% ipython --no-banner

In [1]: import numpy as np

In [2]: from numpy import linalg as LA

In [3]: np.set_printoptions(precision=2, suppress=True, linewidth=160)

In [4]: arr = np.loadtxt("dump.csv", delimiter=",")

In [5]: arr
Out[5]: 
array([[ 3.54, -7.85,  1.73],
       [ 2.48, -5.66,  1.74],
       [ 1.86, -7.75,  2.94],
       [ 2.26, -7.07,  1.68],
       [-0.6 ,  6.39,  0.98],
       [ 2.65, -7.88,  1.49],
       [-1.07,  2.99, -0.75],
       [-2.86,  7.33,  0.33],
       [-2.33,  4.9 , -0.03],
       [ 0.37,  3.41,  0.56],
       [ 2.75, -6.9 ,  3.71],
       [ 2.46, -6.48,  3.98],
       [ 2.03,  4.44,  0.85],
       [-3.82,  6.23,  0.49]])

In [6]: basis = arr[[13, 1]].astype(float)

In [7]: for _ in range(4):
   ...:     lab = LA.norm(arr[:, None] - basis, axis=-1).argmin(axis=1)
   ...:     basis = np.array([arr[lab == j].mean(axis=0) for j in range(2)])
   ...: 

In [8]: lab
Out[8]: array([1, 1, 1, 1, 0, 1, 0, 0, 0, 0, 1, 1, 0, 0])

In [9]: np.abs(basis[1] - basis[0]).argmax()
Out[9]: np.int64(1)

In [10]: basis[1] - basis[0]
Out[10]: array([  3.75, -12.18,   2.12])

In [11]: basis
Out[11]: 
array([[-1.18,  5.1 ,  0.35],
       [ 2.57, -7.08,  2.47]])

In [12]: f = np.array([4, -5, -5])

In [13]: print(np.convolve(arr[1], f))
[  9.92 -35.04  22.86  19.6   -8.7 ]

In [14]: np.polyval(f, arr[1])
Out[14]: array([  7.2 , 151.44,  -1.59])

In [15]: Xc = (arr - arr.mean(axis=0)) / arr.std(axis=0)

In [16]: np.argwhere(np.abs(Xc) > 2)
Out[16]: array([], shape=(0, 2), dtype=int64)

In [17]: beta = LA.lstsq(np.delete(Xc, 0, axis=1), Xc[:, 0])[0]

In [18]: np.abs(beta).argmax()
Out[18]: np.int64(0)

In [19]: lab = arr[:, 0] > np.median(arr[:, 0])

In [20]: f = arr[lab].mean(axis=0) - arr[~lab].mean(axis=0)

In [21]: lab.astype(int)
Out[21]: array([1, 1, 0, 1, 0, 1, 0, 0, 0, 0, 1, 1, 1, 0])

In [22]: ((arr - arr.mean(axis=0)) @ f > 0).astype(int)
Out[22]: array([1, 1, 1, 1, 0, 1, 0, 0, 0, 0, 1, 1, 0, 0])

In [23]: mat = np.loadtxt("case18.csv", delimiter=",")

In [24]: print(mat)
[[-2. -3.  0. -3. -3. -3. -3.  0. -3.  0.  0.  0.]
 [-3. -2.  0. -3. -3. -3. -3.  0. -3.  0.  0.  0.]
 [ 0.  0. -2.  0.  0.  0.  0.  0.  0.  0. -3. -3.]
 [-3. -3.  0. -2. -3. -3. -3.  0. -3.  0.  0.  0.]
 [-3. -3.  0. -3. -2. -3. -3.  0. -3.  0.  0.  0.]
 [-3. -3.  0. -3. -3. -2. -3.  0. -3.  0.  0.  0.]
 [-3. -3.  0. -3. -3. -3. -2.  0. -3.  0.  0.  0.]
 [ 0.  0.  0.  0.  0.  0.  0. -2.  0. -3.  0.  0.]
 [-3. -3.  0. -3. -3. -3. -3.  0. -2.  0.  0.  0.]
 [ 0.  0.  0.  0.  0.  0.  0. -3.  0. -2.  0.  0.]
 [ 0.  0. -3.  0.  0.  0.  0.  0.  0.  0. -2. -3.]
 [ 0.  0. -3.  0.  0.  0.  0.  0.  0.  0. -3. -2.]]

In [25]: t = np.radians(72)

In [26]: Rm = np.eye(12)

In [27]: Rm[1, 1] = Rm[9, 9] = np.cos(t)

In [28]: Rm[1, 9], Rm[9, 1] = -np.sin(t), np.sin(t)

In [29]: Rm
Out[29]: 
array([[ 1.  ,  0.  ,  0.  ,  0.  ,  0.  ,  0.  ,  0.  ,  0.  ,  0.  ,  0.  ,  0.  ,  0.  ],
       [ 0.  ,  0.31,  0.  ,  0.  ,  0.  ,  0.  ,  0.  ,  0.  ,  0.  , -0.95,  0.  ,  0.  ],
       [ 0.  ,  0.  ,  1.  ,  0.  ,  0.  ,  0.  ,  0.  ,  0.  ,  0.  ,  0.  ,  0.  ,  0.  ],
       [ 0.  ,  0.  ,  0.  ,  1.  ,  0.  ,  0.  ,  0.  ,  0.  ,  0.  ,  0.  ,  0.  ,  0.  ],
       [ 0.  ,  0.  ,  0.  ,  0.  ,  1.  ,  0.  ,  0.  ,  0.  ,  0.  ,  0.  ,  0.  ,  0.  ],
       [ 0.  ,  0.  ,  0.  ,  0.  ,  0.  ,  1.  ,  0.  ,  0.  ,  0.  ,  0.  ,  0.  ,  0.  ],
       [ 0.  ,  0.  ,  0.  ,  0.  ,  0.  ,  0.  ,  1.  ,  0.  ,  0.  ,  0.  ,  0.  ,  0.  ],
       [ 0.  ,  0.  ,  0.  ,  0.  ,  0.  ,  0.  ,  0.  ,  1.  ,  0.  ,  0.  ,  0.  ,  0.  ],
       [ 0.  ,  0.  ,  0.  ,  0.  ,  0.  ,  0.  ,  0.  ,  0.  ,  1.  ,  0.  ,  0.  ,  0.  ],
       [ 0.  ,  0.95,  0.  ,  0.  ,  0.  ,  0.  ,  0.  ,  0.  ,  0.  ,  0.31,  0.  ,  0.  ],
       [ 0.  ,  0.  ,  0.  ,  0.  ,  0.  ,  0.  ,  0.  ,  0.  ,  0.  ,  0.  ,  1.  ,  0.  ],
       [ 0.  ,  0.  ,  0.  ,  0.  ,  0.  ,  0.  ,  0.  ,  0.  ,  0.  ,  0.  ,  0.  ,  1.  ]])

In [30]: Y = mat @ Rm.T

In [31]: LA.svd(mat, compute_uv=False), LA.svd(Y, compute_uv=False)
Out[31]: 
(array([20.,  8.,  5.,  1.,  1.,  1.,  1.,  1.,  1.,  1.,  1.,  1.]),
 array([20.,  8.,  5.,  1.,  1.,  1.,  1.,  1.,  1.,  1.,  1.,  1.]))

In [32]: np.allclose(LA.norm(mat, axis=1), LA.norm(Y, axis=1))
Out[32]: True

In [33]: np.abs(Y - mat).max(axis=0)
Out[33]: array([0.  , 2.85, 0.  , 0.  , 0.  , 0.  , 0.  , 0.  , 0.  , 2.85, 0.  , 0.  ])
